$ python -q
>>> import numpy as np
>>> np.set_printoptions(precision=4, suppress=True, linewidth=140)
>>> def rnd(a):
...     return np.round(a, 4) + 0
... 
>>> feats = np.loadtxt("test4.csv", delimiter=",")
>>> print(feats)
[[-7. -3.  7.  9.  4. -2. -4.  6.  8.  1.  4.  4.  2.]
 [-4.  4.  7.  9.  3.  2.  6.  3.  6.  6. -8. -9.  9.]
 [-2.  9.  1.  3.  2. -2. -2. -8.  1. -1.  4.  3. -1.]
 [ 3.  6. -7.  3. -4.  5. -7.  8.  3. -9. -5. -3. -8.]
 [-6.  6.  7. -9.  8. -3.  3.  5.  4. -9.  0.  4. -6.]
 [-6. -5. -6.  0. -5. -3.  5. -2. -3.  0. -3.  1.  5.]
 [ 4. -8. -8.  8.  9. -1. -3. -8. -7. -7.  2.  5.  8.]
 [-9.  2.  5. -1.  3.  0.  4.  2.  6. -8. -2.  3. -1.]
 [ 9.  5. -9.  3.  8.  7. -2.  6.  4.  2.  8.  7. -4.]
 [ 2.  8. -5. -5.  3.  8.  2. -4. -7.  1.  2.  8. -9.]
 [-7. -3.  1.  1.  8. -1. -1.  1.  7. -1. -5.  7.  7.]
 [-8. -9.  8. -8.  5.  9.  2. -8. -8. -7.  9. -2.  7.]
 [ 2.  6.  0.  9. -8.  7.  4. -7.  6. -8. -2. -2. -7.]]
>>> print(rnd(np.abs(np.linalg.eigvals(feats)).max()))
25.8331
>>> print(np.allclose(feats @ feats.T, feats.T @ feats))
False
>>> U, sig, Vh = np.linalg.svd(feats)
>>> print(np.argmax(sig[:-1] / (sig[1:] + 1e-6)) + 1)
12
>>> Y = U[:, :12] @ np.diag(sig[:12]) @ Vh[:12]
>>> print(rnd(np.abs(feats - Y).max()))
0.0651
>>> print(np.linalg.matrix_rank(Y))
12
>>> print(rnd(np.linalg.norm(feats - Y) / np.linalg.norm(feats)))
0.0023
>>> Y = feats / np.sqrt((feats ** 2).mean(axis=1, keepdims=True))
>>> print(rnd(np.linalg.norm(Y, axis=1)))
[3.6056 3.6056 3.6056 3.6056 3.6056 3.6056 3.6056 3.6056 3.6056 3.6056 3.6056 3.6056 3.6056]
>>> print(np.linalg.matrix_rank(feats - feats.mean(axis=1, keepdims=True)))
12
>>> print(rnd(Y[3]))
[ 0.5128  1.0255 -1.1964  0.5128 -0.6837  0.8546 -1.1964  1.3674  0.5128 -1.5383 -0.8546 -0.5128 -1.3674]
>>> f = np.array([1, 1])
>>> print(np.correlate(feats[0], feats[7], "full"))
[  7. -18.  -2.  74.  -9. -92. -74.  10.  83.  73. -88. -47. 133.  88. -13. -41.  -6.  55. 107. -25. -48.  17. -18. -32. -18.]
>>> print(np.cross(feats[0, :3], feats[7, :3]))
[-29. -28. -41.]
>>> E = np.loadtxt("mat.csv", delimiter=",")
>>> print(E)
[[-2.  1. -2.  1. -2.  1.]
 [ 3. -2.  3. -2.  3. -2.]
 [-2. -2. -2. -2. -2. -2.]
 [-2.  1. -2.  1. -2.  1.]
 [ 3. -2.  3. -2.  3. -2.]
 [-2. -2. -2. -2. -2. -2.]]
>>> print(np.linalg.lstsq(E[:-1].T, E[-1])[2])
2
>>> print(np.abs(np.diag(np.linalg.qr(E)[1])) > 1e-9)
[ True  True False False False False]
>>> print(rnd(E @ np.linalg.pinv(E) @ E))
[[-2.  1. -2.  1. -2.  1.]
 [ 3. -2.  3. -2.  3. -2.]
 [-2. -2. -2. -2. -2. -2.]
 [-2.  1. -2.  1. -2.  1.]
 [ 3. -2.  3. -2.  3. -2.]
 [-2. -2. -2. -2. -2. -2.]]
>>> U, sig, Vh = np.linalg.svd(E)
>>> V = Vh[:(sig > 1e-8).sum()]
>>> rng = np.random.default_rng(887724)
>>> vec = E[3] + 2 * E[4] + rng.integers(2) * np.eye(6)[3]
>>> print(vec)
[ 4. -3.  4. -3.  4. -3.]
>>> print(np.linalg.matrix_rank(np.vstack([E, vec])))
2
>>> print(rnd(np.linalg.norm(vec - V.T @ V @ vec)))
0.0
>>> print(rnd(np.diag(V.T @ V)))
[0.3333 0.3333 0.3333 0.3333 0.3333 0.3333]
>>> print(np.allclose(V.T @ V @ vec, vec))
True
>>> r = np.linalg.matrix_rank(E)
>>> print(r)
2
>>> ns = np.linalg.svd(E)[2][r:].T
>>> print([int(np.linalg.matrix_rank(E[:, :j + 1])) for j in range(6)])
[1, 2, 2, 2, 2, 2]
>>> print(ns.shape)
(6, 4)
>>> print([int(np.linalg.matrix_rank(E[:i])) for i in range(1, len(E) + 1)])
[1, 2, 2, 2, 2, 2]
>>> print(np.allclose(E @ ns, 0))
True
>>> print(rnd(np.linalg.norm(E, 2) / np.linalg.norm(E)))
0.8471
>>> print(np.argsort(-np.linalg.norm(E, axis=0).round(6), kind="stable")[:3])
[0 2 4]
>>> K = np.loadtxt("m.csv", delimiter=",")
>>> print(K)
[[1.     0.9    0.81   0.729  0.6561 0.5905 0.5314]
 [0.9    1.     0.9    0.81   0.729  0.6561 0.5905]
 [0.81   0.9    1.     0.9    0.81   0.729  0.6561]
 [0.729  0.81   0.9    1.     0.9    0.81   0.729 ]
 [0.6561 0.729  0.81   0.9    1.     0.9    0.81  ]
 [0.5905 0.6561 0.729  0.81   0.9    1.     0.9   ]
 [0.5314 0.5905 0.6561 0.729  0.81   0.9    1.    ]]
>>> # symmetric, so the eigenvalues are real
>>> vec = np.array([8, 8, 5, 8, 1, 1, 3])
>>> print(rnd(np.einsum("ij,j->i", K, vec)))
[27.9228 29.3366 29.3873 28.709  26.6608 24.6978 22.7977]
>>> print(rnd(K @ (2 * vec)))
[55.8456 58.6732 58.7746 57.418  53.3216 49.3956 45.5954]
>>> print(np.sign((K @ vec).round(6)))
[1. 1. 1. 1. 1. 1. 1.]
>>> print(rnd(K @ np.ones(7)))
[5.217  5.5856 5.8051 5.878  5.8051 5.5856 5.217 ]
>>> print(rnd((K * vec).sum(axis=1)))
[27.9228 29.3366 29.3873 28.709  26.6608 24.6978 22.7977]
>>> data = np.load("block0.npy")
>>> print(data)
[[ 1.1523  2.5052 -3.7431  1.2172 -1.7586 -0.4583 -0.8199 -0.2145  1.1867]
 [ 0.8241  2.746   2.6889 -0.4651 -3.3646 -0.5403  0.3509  1.8938  0.842 ]
 [ 2.1052 -0.401   5.2967 -2.0341  0.1009 -1.6608  3.0219  2.4045 -0.2216]
 [-1.4662 -5.195   1.2801  0.7515 -2.5434  1.2014 -0.4963  0.1753 -0.5044]
 [-1.7693  2.5418  0.8475 -1.5098  0.4059  2.5673  0.4022  1.6025 -1.6506]
 [-7.4903 -2.9379 -2.0876 -1.4031  3.1466  3.6592 -2.3858 -0.5949  1.7262]
 [-2.4783  4.1498  4.2095 -3.131   1.4238  0.8276  0.9991  5.9639  0.0019]
 [-2.3139  6.574   3.5926 -3.3468 -0.703   2.2275  2.6003  6.0305 -4.9876]
 [ 0.5441 -0.2438  5.0468  1.3266 -0.4388 -2.7549  2.3201  3.446  -1.6599]
 [-1.7602  2.1546  0.8265 -0.2467  0.1176  2.8936  1.9733  3.2741 -1.5759]
 [-7.2788  1.3553  4.7804 -2.7064  8.0279  0.7977  2.9942  2.6087 -2.9721]]
>>> labels = rng.permutation(9)
>>> Y = data[:, labels] * rng.choice([-1, 1], 9)
>>> print(Y)
[[ 0.4583 -1.2172  0.8199 -3.7431  1.1523  1.1867 -1.7586 -0.2145  2.5052]
 [ 0.5403  0.4651 -0.3509  2.6889  0.8241  0.842  -3.3646  1.8938  2.746 ]
 [ 1.6608  2.0341 -3.0219  5.2967  2.1052 -0.2216  0.1009  2.4045 -0.401 ]
 [-1.2014 -0.7515  0.4963  1.2801 -1.4662 -0.5044 -2.5434  0.1753 -5.195 ]
 [-2.5673  1.5098 -0.4022  0.8475 -1.7693 -1.6506  0.4059  1.6025  2.5418]
 [-3.6592  1.4031  2.3858 -2.0876 -7.4903  1.7262  3.1466 -0.5949 -2.9379]
 [-0.8276  3.131  -0.9991  4.2095 -2.4783  0.0019  1.4238  5.9639  4.1498]
 [-2.2275  3.3468 -2.6003  3.5926 -2.3139 -4.9876 -0.703   6.0305  6.574 ]
 [ 2.7549 -1.3266 -2.3201  5.0468  0.5441 -1.6599 -0.4388  3.446  -0.2438]
 [-2.8936  0.2467 -1.9733  0.8265 -1.7602 -1.5759  0.1176  3.2741  2.1546]
 [-0.7977  2.7064 -2.9942  4.7804 -7.2788 -2.9721  8.0279  2.6087  1.3553]]
>>> U, _, Vh = np.linalg.svd(data.T @ Y)
>>> print(rnd(np.linalg.lstsq(data, Y)[0]))
[[ 0.  0.  0.  0.  1.  0.  0.  0.  0.]
 [ 0.  0.  0.  0.  0.  0.  0.  0.  1.]
 [ 0.  0.  0.  1.  0.  0.  0.  0.  0.]
 [ 0. -1.  0.  0.  0.  0.  0.  0.  0.]
 [ 0.  0.  0.  0.  0.  0.  1.  0.  0.]
 [-1.  0.  0.  0.  0.  0.  0.  0.  0.]
 [ 0.  0. -1.  0.  0.  0.  0.  0.  0.]
 [ 0.  0.  0.  0.  0.  0.  0.  1.  0.]
 [ 0.  0.  0.  0.  0.  1.  0.  0.  0.]]
>>> print(rnd(U @ Vh))
[[ 0.  0.  0.  0.  1.  0.  0.  0.  0.]
 [ 0.  0.  0.  0.  0.  0.  0.  0.  1.]
 [ 0.  0.  0.  1.  0.  0.  0.  0.  0.]
 [ 0. -1.  0.  0.  0.  0.  0.  0.  0.]
 [ 0.  0.  0.  0.  0.  0.  1.  0.  0.]
 [-1.  0.  0.  0.  0.  0.  0.  0.  0.]
 [ 0.  0. -1.  0.  0.  0.  0.  0.  0.]
 [ 0.  0.  0.  0.  0.  0.  0.  1.  0.]
 [ 0.  0.  0.  0.  0.  1.  0.  0.  0.]]
>>> vec = np.array([3, 3, 1, -3, -3, 0, -2, 1, 1])
>>> rhs = Y @ vec
>>> print(rnd(np.linalg.solve(Y.T @ Y, Y.T @ rhs)))
[ 3.  3.  1. -3. -3.  0. -2.  1.  1.]
>>> rhs = rhs + 0.05 * rng.normal(size=11)
>>> print(rnd(rhs))
[ 12.1483   3.5805 -12.3859  -4.7524   2.6365  14.4207   7.8729  11.011  -10.7124  -1.8951  -1.7153]
>>> beta, *_ = np.linalg.lstsq(Y, rhs)
>>> print(beta.round())
[ 3.  3.  1. -3. -3. -0. -2.  1.  1.]
>>> print(rnd(Y.T @ (rhs - Y @ beta)))
[0. 0. 0. 0. 0. 0. 0. 0. 0.]
>>> q, R = np.linalg.qr(data)
>>> print(rnd(q.T @ q))
[[1. 0. 0. 0. 0. 0. 0. 0. 0.]
 [0. 1. 0. 0. 0. 0. 0. 0. 0.]
 [0. 0. 1. 0. 0. 0. 0. 0. 0.]
 [0. 0. 0. 1. 0. 0. 0. 0. 0.]
 [0. 0. 0. 0. 1. 0. 0. 0. 0.]
 [0. 0. 0. 0. 0. 1. 0. 0. 0.]
 [0. 0. 0. 0. 0. 0. 1. 0. 0.]
 [0. 0. 0. 0. 0. 0. 0. 1. 0.]
 [0. 0. 0. 0. 0. 0. 0. 0. 1.]]
>>> print(np.trace(q @ q.T))
9.0
>>> print(q.shape, R.shape)
(11, 9) (9, 9)
>>> print(np.allclose(R.T @ R, data.T @ data))
True
>>> print(rnd(np.abs(np.diag(R))))
[11.6488 11.0598 10.6395  3.1762  6.5027  2.8536  1.93    2.7017  3.2229]
>>> print(rnd(abs(R[0, 0])), rnd(np.linalg.norm(data[:, 0])))
11.6488 11.6488
>>> q, V = np.linalg.qr(data[:, :2])[0], np.linalg.qr(data[:, 2:])[0]
>>> sig = np.linalg.svd(q.T @ V, compute_uv=False)
>>> print(rnd(np.degrees(np.arccos(sig.clip(0, 1)))))
[13.9777 24.1942]
>>> arr = np.loadtxt("arr.csv", delimiter=",")
>>> print(arr)
[[  5.  -9.  -3. -12.   7.   6. -25.   7.  11.  -6.  -1.  11.  23. -13.]
 [ -4.  -3.  -5. -10.   7.   7. -20.   0.   9. -10.   2.  14.  19.  -1.]
 [ -7.  -2. -10. -18.   4.  11. -25.  -9.   6. -16.   9.  17.  20.  -4.]
 [  6.  -7.   2. -10.   1.   5. -15.   1.   3.  -1.   1.   3.  11. -15.]
 [ 14. -15.  -1. -14.   7.   5. -30.  14.  13.  -2.  -4.   8.  27. -25.]
 [ -8.   0.  -1.  -8.   6.   8. -15.  -5.   6.  -9.   3.  13.  14.   4.]]
>>> # looks like rank 4
>>> vec = np.array([1, 2, -3, 0, 3, -2, -1, 2, -3, 1, 0, -3, 1, 0])
>>> h = np.maximum(arr @ vec, 0)
>>> print(arr * (h > 1e-9)[:, None])
[[  0.  -0.  -0.  -0.   0.   0.  -0.   0.   0.  -0.  -0.   0.   0.  -0.]
 [ -0.  -0.  -0.  -0.   0.   0.  -0.   0.   0.  -0.   0.   0.   0.  -0.]
 [ -0.  -0.  -0.  -0.   0.   0.  -0.  -0.   0.  -0.   0.   0.   0.  -0.]
 [  0.  -0.   0.  -0.   0.   0.  -0.   0.   0.  -0.   0.   0.   0.  -0.]
 [ 14. -15.  -1. -14.   7.   5. -30.  14.  13.  -2.  -4.   8.  27. -25.]
 [ -0.   0.  -0.  -0.   0.   0.  -0.  -0.   0.  -0.   0.   0.   0.   0.]]
>>> print(np.flatnonzero(h > 1e-9))
[4]
>>> print(h)
[ 0.  0.  0.  0. 18.  0.]
